% ipython --no-banner

In [1]: import numpy as np

In [2]: np.set_printoptions(precision=2, suppress=True, linewidth=160, floatmode="fixed")

In [3]: E = np.loadtxt("x.csv", delimiter=",")

In [4]: E
Out[4]: 
array([[  0.00,  -6.00,  -3.00, -10.00, -11.00, -11.00,  -6.00,  -3.00],
       [  0.00,   2.00,   1.00,  -8.00,  -2.00,  -2.00,   2.00,   1.00],
       [  0.00, -10.00,  -5.00,   0.00, -10.00, -10.00, -10.00,  -5.00],
       [  0.00,  -6.00,  -3.00,   8.00,  -2.00,  -2.00,  -6.00,  -3.00],
       [  0.00,   4.00,   2.00,   4.00,   6.00,   6.00,   4.00,   2.00],
       [  0.00,  10.00,   5.00,   4.00,  12.00,  12.00,  10.00,   5.00],
       [  0.00,   2.00,   1.00,   2.00,   3.00,   3.00,   2.00,   1.00],
       [  0.00,   0.00,   0.00,  -4.00,  -2.00,  -2.00,   0.00,   0.00]])

In [5]: Uu, sv, VT = np.linalg.svd(E)

In [6]: vecs = VT[:(sv > 1e-8).sum()]

In [7]: rng = np.random.default_rng(79161)

In [8]: x0 = E[5] + 4 * E[1] + rng.integers(2) * np.eye(8)[3]

In [9]: x0
Out[9]: array([  0.00,  18.00,   9.00, -28.00,   4.00,   4.00,  18.00,   9.00])

In [10]: vecs.T @ vecs
Out[10]: 
array([[ 0.00,  0.00,  0.00,  0.00,  0.00,  0.00,  0.00,  0.00],
       [ 0.00,  0.26,  0.13, -0.17,  0.17,  0.17,  0.26,  0.13],
       [ 0.00,  0.13,  0.07, -0.09,  0.09,  0.09,  0.13,  0.07],
       [ 0.00, -0.17, -0.09,  0.78,  0.22,  0.22, -0.17, -0.09],
       [ 0.00,  0.17,  0.09,  0.22,  0.28,  0.28,  0.17,  0.09],
       [ 0.00,  0.17,  0.09,  0.22,  0.28,  0.28,  0.17,  0.09],
       [ 0.00,  0.26,  0.13, -0.17,  0.17,  0.17,  0.26,  0.13],
       [ 0.00,  0.13,  0.07, -0.09,  0.09,  0.09,  0.13,  0.07]])

In [11]: np.diag(vecs.T @ vecs)
Out[11]: array([0.00, 0.26, 0.07, 0.78, 0.28, 0.28, 0.26, 0.07])

In [12]: np.linalg.cond(E) > 100
Out[12]: np.True_

In [13]: np.round(np.linalg.norm(E, 2) / np.linalg.norm(E), 2)
Out[13]: np.float64(0.92)

In [14]: Uu, sv, VT = np.linalg.svd(E)

In [15]: np.argmax(sv[:-1] / (sv[1:] + 1e-6)) + 1
Out[15]: np.int64(2)

In [16]: out = Uu[:, :2] @ np.diag(sv[:2]) @ VT[:2]

In [17]: np.round(np.linalg.norm(E - out, 2), 2), round(sv[2], 2)
Out[17]: (np.float64(0.0), np.float64(0.0))

In [18]: np.linalg.matrix_rank(out)
Out[18]: np.int64(2)

In [19]: out.round(2) + 0
Out[19]: 
array([[  0.00,  -6.00,  -3.00, -10.00, -11.00, -11.00,  -6.00,  -3.00],
       [  0.00,   2.00,   1.00,  -8.00,  -2.00,  -2.00,   2.00,   1.00],
       [  0.00, -10.00,  -5.00,   0.00, -10.00, -10.00, -10.00,  -5.00],
       [  0.00,  -6.00,  -3.00,   8.00,  -2.00,  -2.00,  -6.00,  -3.00],
       [  0.00,   4.00,   2.00,   4.00,   6.00,   6.00,   4.00,   2.00],
       [  0.00,  10.00,   5.00,   4.00,  12.00,  12.00,  10.00,   5.00],
       [  0.00,   2.00,   1.00,   2.00,   3.00,   3.00,   2.00,   1.00],
       [  0.00,   0.00,   0.00,  -4.00,  -2.00,  -2.00,   0.00,   0.00]])

In [20]: idx = rng.integers(0, 2, 4)

In [21]: mat = np.triu((idx[:, None] == idx) & (rng.random((4, 4)) < 0.8), 1).astype(int)

In [22]: mat += mat.T

In [23]: mat
Out[23]: 
array([[0, 1, 0, 1],
       [1, 0, 0, 0],
       [0, 0, 0, 0],
       [1, 0, 0, 0]])

In [24]: # 2 groups of indices that never mix

In [25]: np.argwhere(np.triu(mat))
Out[25]: 
array([[0, 1],
       [0, 3]])

In [26]: np.trace(mat @ mat @ mat) // 6
Out[26]: np.int64(0)

In [27]: mat.sum(axis=0)
Out[27]: array([2, 1, 0, 1])

In [28]: low = np.diag(mat.sum(axis=1)) - mat

In [29]: round(np.linalg.det(low[1:, 1:]))
Out[29]: 0

In [30]: low
Out[30]: 
array([[ 2, -1,  0, -1],
       [-1,  1,  0,  0],
       [ 0,  0,  0,  0],
       [-1,  0,  0,  1]])

In [31]: np.argsort(-np.linalg.norm(mat, axis=0).round(6), kind="stable")[:3]
Out[31]: array([0, 1, 3])

In [32]: [round(float(x), 2) for x in np.linalg.svd(mat, compute_uv=False)[:3]]
Out[32]: [1.41, 1.41, 0.0]

In [33]: round(float(np.linalg.eigvals(mat).sum().real), 2)
Out[33]: 0.0

In [34]: np.einsum("ii->", mat)
Out[34]: np.int64(0)

In [35]: idx = rng.permutation(4)

In [36]: idx
Out[36]: array([3, 0, 2, 1])

In [37]: out = mat[idx][:, idx]

In [38]: np.trace(out)
Out[38]: np.int64(0)

In [39]: round(float(np.linalg.det(out)), 2), round(np.linalg.det(mat[idx]), 2)
Out[39]: (0.0, np.float64(0.0))

In [40]: np.round(np.sort(np.abs(np.linalg.eigvals(out))), 2) + 0
Out[40]: array([0.00, 0.00, 1.41, 1.41])

In [41]: K = np.loadtxt("a.csv", delimiter=",")

In [42]: K
Out[42]: 
array([[-5.00,  3.00,  0.00,  0.00,  0.00,  0.00,  0.00,  0.00,  0.00,  0.00, -5.00,  0.00],
       [-5.00,  2.00, -3.00,  0.00,  0.00,  0.00,  0.00,  0.00,  0.00,  0.00,  3.00,  0.00],
       [ 5.00, -4.00, -4.00,  0.00,  0.00,  0.00,  0.00,  0.00,  0.00,  0.00, -3.00,  0.00],
       [ 0.00,  0.00,  0.00,  3.00,  4.00, -1.00, -5.00, -1.00, -2.00,  3.00,  0.00,  2.00],
       [ 0.00,  0.00,  0.00, -1.00, -1.00,  4.00, -3.00,  0.00,  2.00,  0.00,  0.00,  2.00],
       [ 0.00,  0.00,  0.00, -3.00, -3.00, -2.00, -2.00, -4.00, -2.00, -5.00,  0.00,  1.00],
       [ 0.00,  0.00,  0.00,  2.00,  3.00,  5.00, -1.00, -3.00, -2.00, -4.00,  0.00, -5.00],
       [ 0.00,  0.00,  0.00, -2.00, -2.00,  1.00,  1.00, -2.00,  1.00, -1.00,  0.00,  0.00],
       [ 0.00,  0.00,  0.00,  4.00, -5.00,  5.00, -4.00, -2.00, -3.00,  1.00,  0.00,  2.00],
       [ 0.00,  0.00,  0.00, -5.00,  2.00, -1.00, -1.00,  5.00,  0.00,  5.00,  0.00, -1.00],
       [ 4.00, -3.00, -4.00,  0.00,  0.00,  0.00,  0.00,  0.00,  0.00,  0.00, -5.00,  0.00],
       [ 0.00,  0.00,  0.00,  3.00,  2.00, -3.00,  0.00,  5.00, -1.00,  4.00,  0.00,  0.00]])

In [43]: # 2 blocks once reordered

In [44]: out = np.array([[1, 0],
    ...:     [2, 2],
    ...:     [0, 1],
    ...:     [2, 1],
    ...:     [0, 0],
    ...:     [0, 2],
    ...:     [0, 1],
    ...:     [0, 1],
    ...:     [1, 0],
    ...:     [2, 1],
    ...:     [1, 0],
    ...:     [1, 1]])

In [45]: np.einsum("ij->j", K)
Out[45]: array([ -1.00,  -2.00, -11.00,   1.00,   0.00,   8.00, -15.00,  -2.00,  -7.00,   3.00, -10.00,   1.00])

In [46]: np.einsum("ik,kj->ji", K, out)
Out[46]: 
array([[ -4.00,   2.00,  -6.00,  12.00,   2.00, -17.00, -11.00,  -5.00,   9.00,  -1.00,  -7.00,  13.00],
       [  6.00,   1.00, -12.00,   0.00,   6.00, -17.00,  -1.00,  -2.00,  11.00,   1.00, -10.00,   6.00]])

In [47]: np.einsum("ij,ij->i", K, K)
Out[47]: array([ 59.00,  47.00,  66.00,  69.00,  35.00,  72.00,  93.00,  16.00, 100.00,  82.00,  66.00,  64.00])

In [48]: ang = np.radians(15)

In [49]: R = np.eye(12)

In [50]: R[3, 3] = R[9, 9] = np.cos(ang)

In [51]: R[3, 9], R[9, 3] = -np.sin(ang), np.sin(ang)

In [52]: R
Out[52]: 
array([[ 1.00,  0.00,  0.00,  0.00,  0.00,  0.00,  0.00,  0.00,  0.00,  0.00,  0.00,  0.00],
       [ 0.00,  1.00,  0.00,  0.00,  0.00,  0.00,  0.00,  0.00,  0.00,  0.00,  0.00,  0.00],
       [ 0.00,  0.00,  1.00,  0.00,  0.00,  0.00,  0.00,  0.00,  0.00,  0.00,  0.00,  0.00],
       [ 0.00,  0.00,  0.00,  0.97,  0.00,  0.00,  0.00,  0.00,  0.00, -0.26,  0.00,  0.00],
       [ 0.00,  0.00,  0.00,  0.00,  1.00,  0.00,  0.00,  0.00,  0.00,  0.00,  0.00,  0.00],
       [ 0.00,  0.00,  0.00,  0.00,  0.00,  1.00,  0.00,  0.00,  0.00,  0.00,  0.00,  0.00],
       [ 0.00,  0.00,  0.00,  0.00,  0.00,  0.00,  1.00,  0.00,  0.00,  0.00,  0.00,  0.00],
       [ 0.00,  0.00,  0.00,  0.00,  0.00,  0.00,  0.00,  1.00,  0.00,  0.00,  0.00,  0.00],
       [ 0.00,  0.00,  0.00,  0.00,  0.00,  0.00,  0.00,  0.00,  1.00,  0.00,  0.00,  0.00],
       [ 0.00,  0.00,  0.00,  0.26,  0.00,  0.00,  0.00,  0.00,  0.00,  0.97,  0.00,  0.00],
       [ 0.00,  0.00,  0.00,  0.00,  0.00,  0.00,  0.00,  0.00,  0.00,  0.00,  1.00,  0.00],
       [ 0.00,  0.00,  0.00,  0.00,  0.00,  0.00,  0.00,  0.00,  0.00,  0.00,  0.00,  1.00]])

In [53]: out = K @ R.T

In [54]: np.allclose(np.linalg.norm(K, axis=1), np.linalg.norm(out, axis=1))
Out[54]: True

In [55]: np.abs(out - K).max(axis=0)
Out[55]: array([0.00, 0.00, 0.00, 1.40, 0.00, 0.00, 0.00, 0.00, 0.00, 1.46, 0.00, 0.00])

In [56]: np.linalg.determinant(R)
AttributeError: module 'numpy.linalg' has no attribute 'determinant'


In [57]: round(np.linalg.det(R), 2)
Out[57]: np.float64(1.0)

In [58]: np.sort(np.abs(np.linalg.eigvals(R)))
Out[58]: array([1.00, 1.00, 1.00, 1.00, 1.00, 1.00, 1.00, 1.00, 1.00, 1.00, 1.00, 1.00])

In [59]: np.allclose(R @ R.T, R.T @ R)
Out[59]: True

In [60]: round(np.trace(R), 2)
Out[60]: np.float64(11.93)

In [61]: R @ R
Out[61]: 
array([[ 1.00,  0.00,  0.00,  0.00,  0.00,  0.00,  0.00,  0.00,  0.00,  0.00,  0.00,  0.00],
       [ 0.00,  1.00,  0.00,  0.00,  0.00,  0.00,  0.00,  0.00,  0.00,  0.00,  0.00,  0.00],
       [ 0.00,  0.00,  1.00,  0.00,  0.00,  0.00,  0.00,  0.00,  0.00,  0.00,  0.00,  0.00],
       [ 0.00,  0.00,  0.00,  0.87,  0.00,  0.00,  0.00,  0.00,  0.00, -0.50,  0.00,  0.00],
       [ 0.00,  0.00,  0.00,  0.00,  1.00,  0.00,  0.00,  0.00,  0.00,  0.00,  0.00,  0.00],
       [ 0.00,  0.00,  0.00,  0.00,  0.00,  1.00,  0.00,  0.00,  0.00,  0.00,  0.00,  0.00],
       [ 0.00,  0.00,  0.00,  0.00,  0.00,  0.00,  1.00,  0.00,  0.00,  0.00,  0.00,  0.00],
       [ 0.00,  0.00,  0.00,  0.00,  0.00,  0.00,  0.00,  1.00,  0.00,  0.00,  0.00,  0.00],
       [ 0.00,  0.00,  0.00,  0.00,  0.00,  0.00,  0.00,  0.00,  1.00,  0.00,  0.00,  0.00],
       [ 0.00,  0.00,  0.00,  0.50,  0.00,  0.00,  0.00,  0.00,  0.00,  0.87,  0.00,  0.00],
       [ 0.00,  0.00,  0.00,  0.00,  0.00,  0.00,  0.00,  0.00,  0.00,  0.00,  1.00,  0.00],
       [ 0.00,  0.00,  0.00,  0.00,  0.00,  0.00,  0.00,  0.00,  0.00,  0.00,  0.00,  1.00]])
